>>> import numpy as np
>>> np.set_printoptions(suppress=True, linewidth=140)
>>> tidy = lambda a: np.round(a, 2) + 0
>>> M = np.loadtxt("data.csv", delimiter=",")
>>> M
array([[-0.61,  0.2 , -1.57,  0.41,  0.59,  0.17,  1.36,  1.26],
       [ 0.79, -0.91, -3.13, -1.17,  5.13, -1.16, -1.52, -1.31],
       [ 0.41,  0.91, -1.7 , -0.27,  1.6 ,  0.1 , -0.59,  0.63],
       [-0.88,  1.08, -0.67, -1.  ,  1.5 , -0.7 ,  0.6 ,  0.27],
       [ 0.25, -1.58,  1.57, -2.73,  0.81, -1.43, -2.14, -3.37],
       [ 0.64, -0.09,  3.02, -2.25, -0.97,  0.42,  0.49, -1.78],
       [-0.69,  0.46, -1.67,  0.17, -0.59,  0.81,  1.84,  1.91],
       [-0.26, -0.32,  1.62, -0.98,  0.08, -0.84, -0.93, -0.9 ],
       [-0.13, -0.68,  0.5 ,  0.93, -0.59, -0.45,  0.31, -0.34],
       [-0.19,  0.39, -0.94,  0.38, -1.63,  1.65,  1.49,  0.61],
       [ 0.  , -0.3 ,  1.65,  0.01, -2.59,  0.5 ,  0.22, -0.11],
       [ 1.66,  1.27,  0.12, -1.21,  0.01,  0.58, -1.84, -0.3 ],
       [ 0.21,  0.45, -2.9 , -0.04,  2.77,  0.01,  0.89,  0.5 ],
       [ 0.02, -2.94, -0.47, -1.38,  2.82, -2.68, -0.91, -2.61],
       [-1.68,  1.06,  0.53,  0.2 ,  0.57, -0.63,  0.42,  1.  ],
       [-0.93, -0.64, -3.31,  2.45,  0.63,  0.44, -1.14,  2.49],
       [-2.79,  0.15, -2.94,  2.1 ,  2.51, -0.44,  1.84,  1.6 ],
       [-1.52, -0.08,  2.12,  0.2 , -1.03, -0.43,  1.11,  0.35],
       [ 0.5 , -1.03,  0.62, -1.76,  1.33, -0.9 , -0.72, -1.92],
       [-1.15, -0.08, -1.87, -0.31,  1.35, -0.72,  1.62,  0.24],
       [ 0.56, -1.76, -3.7 , -2.09,  4.16, -1.2 ,  0.87, -1.59],
       [-0.98, -0.08,  2.98, -0.22, -1.97,  0.17,  1.37, -0.89],
       [ 0.33, -0.25,  1.96, -3.17,  1.84, -1.26, -0.16, -2.07],
       [ 0.  ,  0.02,  1.3 , -1.75,  1.06, -0.34,  1.38, -1.44],
       [-0.38,  1.71,  2.34, -0.53, -2.74,  1.25,  2.19,  0.89],
       [-2.19,  0.06, -0.37,  0.48,  0.74,  0.19,  2.32,  0.85],
       [-0.81,  2.07,  1.15, -0.31, -2.66,  1.67,  1.35,  1.9 ],
       [ 0.66, -0.08, -1.41, -0.81,  2.44, -0.99, -0.35, -0.51],
       [ 0.74, -0.56, -1.05,  1.15, -0.29, -0.08, -0.08, -0.11],
       [ 0.03, -1.02, -0.43, -1.36,  1.23, -0.55,  0.83, -1.09],
       [-0.79, -1.04, -0.42, -1.33,  2.5 , -0.9 , -1.7 , -0.3 ],
       [ 1.23, -0.35, -3.03,  0.92,  0.96,  0.51, -2.06,  1.11],
       [-1.08,  0.68,  2.9 ,  2.73, -6.37,  2.18,  2.19,  3.  ],
       [ 1.09,  0.79,  0.21, -0.11, -0.12, -0.07,  0.02, -0.3 ],
       [ 0.19,  0.19,  2.32,  0.62, -1.83, -0.14, -1.56, -0.56],
       [ 0.22,  0.2 ,  2.02, -0.55,  0.24,  0.25, -0.46, -1.41],
       [ 0.1 , -0.1 , -2.6 , -1.32,  2.29, -0.58,  0.12, -0.06],
       [ 0.61, -0.54, -0.76, -0.77,  1.99, -0.4 ,  0.6 , -0.34],
       [ 0.55, -0.36,  2.4 , -1.14,  0.64, -0.72, -0.71, -2.4 ],
       [-0.94, -0.11,  0.28, -0.34, -1.74,  0.4 ,  2.68,  0.73],
       [ 2.37,  2.02, -0.52, -0.55, -0.38,  0.6 , -2.45,  0.15],
       [-0.06,  0.23, -0.93,  1.52, -0.99,  0.9 , -0.15,  1.4 ],
       [ 0.03,  0.49, -2.53, -0.22,  4.01, -1.41, -1.84, -1.11],
       [-1.06,  0.5 ,  1.18,  2.63, -3.44,  1.54,  1.01,  2.33],
       [ 1.05, -0.01, -3.85,  1.53,  1.82,  1.22,  0.15,  0.98],
       [ 0.67,  0.96,  2.34,  1.23, -4.51,  1.54,  0.66,  0.99],
       [-1.17,  0.97,  0.67,  0.48, -0.48,  0.7 , -0.25,  0.72]])
>>> theta = np.radians(45)
>>> Rm = np.eye(8)
>>> Rm[2, 2] = Rm[1, 1] = np.cos(theta)
>>> Rm[2, 1], Rm[1, 2] = -np.sin(theta), np.sin(theta)
>>> tidy(Rm)
array([[ 1.  ,  0.  ,  0.  ,  0.  ,  0.  ,  0.  ,  0.  ,  0.  ],
       [ 0.  ,  0.71,  0.71,  0.  ,  0.  ,  0.  ,  0.  ,  0.  ],
       [ 0.  , -0.71,  0.71,  0.  ,  0.  ,  0.  ,  0.  ,  0.  ],
       [ 0.  ,  0.  ,  0.  ,  1.  ,  0.  ,  0.  ,  0.  ,  0.  ],
       [ 0.  ,  0.  ,  0.  ,  0.  ,  1.  ,  0.  ,  0.  ,  0.  ],
       [ 0.  ,  0.  ,  0.  ,  0.  ,  0.  ,  1.  ,  0.  ,  0.  ],
       [ 0.  ,  0.  ,  0.  ,  0.  ,  0.  ,  0.  ,  1.  ,  0.  ],
       [ 0.  ,  0.  ,  0.  ,  0.  ,  0.  ,  0.  ,  0.  ,  1.  ]])
>>> A2 = M @ Rm.T
>>> tidy(np.abs(A2 - M).max(axis=0))
array([0.  , 2.72, 2.33, 0.  , 0.  , 0.  , 0.  , 0.  ])
>>> np.allclose(M @ M.T, A2 @ A2.T)
True
